In [1]: import numpy as np

In [2]: from numpy import linalg as LA

In [3]: np.set_printoptions(precision=4, suppress=True, linewidth=200, sign=" ")

In [4]: def rd(a):
   ...:     return np.round(a, 4) + 0
   ...: 

In [5]: K = np.array([[-2, 3, -3, 3, -1, 3, 2],
   ...:     [0, 3, 1, -2, -3, -2, 3],
   ...:     [0, -1, -1, 1, 3, 1, -1],
   ...:     [3, -1, 1, -2, 1, 1, 0]])

In [6]: K[-1] = K[0] + -2 * K[1]

In [7]: print(K)
[[-2  3 -3  3 -1  3  2]
 [ 0  3  1 -2 -3 -2  3]
 [ 0 -1 -1  1  3  1 -1]
 [-2 -3 -5  7  5  7 -4]]

In [8]: # column 5 repeats column 3

In [9]: left, s, Vt = LA.svd(K)

In [10]: print(np.argmax(s[:-1] / (s[1:] + 1e-6)) + 1)
3

In [11]: print(rd(s))
[ 14.9041   6.8818   1.5838   0.    ]

In [12]: B = left[:, :3] @ np.diag(s[:3]) @ Vt[:3]

In [13]: print(rd(LA.norm(K - B, 2)), rd(s[3]))
0.0 0.0

In [14]: left, s, Vt = LA.svd(K)

In [15]: V = Vt[:(s > 1e-8).sum()]

In [16]: rng = np.random.default_rng(33233)

In [17]: x0 = K[3] + -3 * K[1] + rng.integers(2) * np.eye(7)[5]

In [18]: print(x0)
[ -2. -12.  -8.  13.  14.  14. -13.]

In [19]: print(np.allclose(V.T @ V @ x0, x0))
False

In [20]: print(rd(np.diag(V.T @ V)))
[ 0.0946  0.5116  0.2651  0.3681  0.9582  0.3681  0.4343]

In [21]: print(rd(LA.norm(x0 - V.T @ V @ x0)))
0.7949

In [22]: print(LA.matrix_rank(np.vstack([K, x0])))
4

In [23]: mat = np.load("test17.npy")

In [24]: print(mat)
[[-0.0704  1.0242 -1.9965  2.9993 -3.0303]
 [ 0.0164  0.9641 -2.0375  2.9866 -3.05  ]
 [-0.097   0.9635 -2.0345  2.9825 -2.9502]
 [ 0.0481  0.9333 -1.9915  3.0033 -3.0191]
 [-0.0562  0.9954 -1.9963  2.98   -2.9237]
 [ 0.0427  1.0759 -2.0594  3.0085 -2.9867]
 [-0.0026  0.9592 -2.0594  3.0804 -2.9862]
 [-0.0409  1.0556 -1.9814  3.0331 -3.0202]
 [ 0.0547  0.9708 -1.9892  3.0023 -2.9974]
 [-0.0362  0.9409 -1.9118  3.0611 -3.0127]
 [ 0.0443  1.0979 -1.9988  3.0361 -3.044 ]
 [-1.945  -0.9758 -2.0315 -3.0348  3.03  ]
 [-1.9472 -0.9512 -1.873  -3.0194  2.9209]
 [-2.036  -1.0185 -1.9894 -3.0278  2.985 ]
 [-2.0297 -1.0087 -1.9571 -2.9967  3.0042]
 [-2.0341 -0.9706 -1.9653 -2.9378  3.0422]
 [-2.0522 -1.0097 -2.0115 -3.0472  2.996 ]
 [-1.9845 -0.9898 -1.9684 -3.0843  3.0608]
 [-1.978  -0.9977 -1.9757 -2.9701  2.972 ]
 [-2.0043 -0.9951 -2.0819 -3.1047  3.0407]
 [-1.969  -1.053  -2.0014 -3.0257  3.0261]
 [-2.0292 -1.0277 -1.9862 -3.0584  3.0383]
 [-1.9789 -1.919  -0.9234  2.0129 -3.0288]
 [-2.0726 -2.0813 -0.9879  1.9631 -3.0003]
 [-1.935  -1.9846 -1.0309  2.095  -3.0147]
 [-1.9481 -2.0339 -1.0631  1.9797 -2.911 ]
 [-2.0022 -2.0394 -0.9599  2.0106 -3.0442]
 [-1.9889 -1.9602 -1.0449  2.0751 -3.101 ]
 [-1.9408 -1.9218 -1.0335  1.9478 -3.002 ]
 [-1.9703 -2.0028 -0.9263  1.953  -2.9134]
 [-2.0076 -1.9533 -1.0082  2.0426 -3.0318]
 [-2.0101 -1.9384 -0.9768  1.978  -3.0325]
 [-2.0215 -1.9222 -0.9603  2.0686 -2.9683]]

In [25]: cen = (mat - mat.mean(axis=0)) / mat.std(axis=0)

In [26]: print(rd(cen.std(axis=0)))
[ 1.  1.  1.  1.  1.]

In [27]: coef = LA.lstsq(np.delete(cen, 2, axis=1), cen[:, 2])[0]

In [28]: print(rd(1 - np.var(cen[:, 2] - np.delete(cen, 2, axis=1) @ coef)))
0.9908

In [29]: print(np.abs(coef).argmax())
3

In [30]: print(rd(coef))
[-0.5528 -0.3491 -0.3235 -1.1493]

In [31]: left, s, Vt = LA.svd(mat)

In [32]: print(np.argmax(s[:-1] / (s[1:] + 1e-6)) + 1)
3

In [33]: print(rd(s))
[ 23.3172  13.8514   7.6899   0.2414   0.2041]

In [34]: B = left[:, :3] @ np.diag(s[:3]) @ Vt[:3]

In [35]: print(rd(LA.norm(mat - B, 2)), rd(s[3]))
0.2414 0.2414

In [36]: print(LA.matrix_rank(B))
3

In [37]: W0 = np.load("sample12.npy")

In [38]: print(W0)
[[ 14  11   8  12]
 [ 11   9   7   9]
 [  8   7  11  12]
 [ 12   9  12  18]]

In [39]: print(LA.matrix_rank(W0, rtol=0.1))
2

In [40]: ang = np.radians(135)

In [41]: r_ = np.eye(4)

In [42]: r_[2, 2] = r_[1, 1] = np.cos(ang)

In [43]: r_[2, 1], r_[1, 2] = -np.sin(ang), np.sin(ang)

In [44]: print(rd(r_))
[[ 1.      0.      0.      0.    ]
 [ 0.     -0.7071  0.7071  0.    ]
 [ 0.     -0.7071 -0.7071  0.    ]
 [ 0.      0.      0.      1.    ]]

In [45]: B = W0 @ r_.T

In [46]: print(rd(LA.det(r_)), rd(np.trace(r_)))
1.0 0.5858

In [47]: print(rd(B))
[[ 14.      -2.1213 -13.435   12.    ]
 [ 11.      -1.4142 -11.3137   9.    ]
 [  8.       2.8284 -12.7279  12.    ]
 [ 12.       2.1213 -14.8492  18.    ]]

In [48]: print(np.unique(W0.round(6), axis=0).shape)
(4, 4)

In [49]: print(np.allclose(W0[:-1].T @ LA.lstsq(W0[:-1].T, W0[-1])[0], W0[-1]))
True

In [50]: print(LA.lstsq(W0[:-1].T, W0[-1])[2])
3

In [51]: w, V = LA.eigh(W0)

In [52]: print(w.sum(), np.trace(W0))
52.0 52

In [53]: print(np.abs(V[:, -1]).round(6).argmax())
3

In [54]: print(rd(V @ np.diag(w) @ V.T))
[[ 14.  11.   8.  12.]
 [ 11.   9.   7.   9.]
 [  8.   7.  11.  12.]
 [ 12.   9.  12.  18.]]

In [55]: print(rd(V.T @ W0 @ V))
[[  0.       0.       0.       0.    ]
 [  0.       2.1853   0.       0.    ]
 [  0.       0.       6.4348   0.    ]
 [  0.       0.       0.      43.3799]]

In [56]: print(rd(np.abs(V[:, -1])))
[ 0.521   0.4141  0.4413  0.6019]

In [57]: print(np.unique(w.round(6) + 0, return_counts=True)[1])
[ 1  1  1  1]
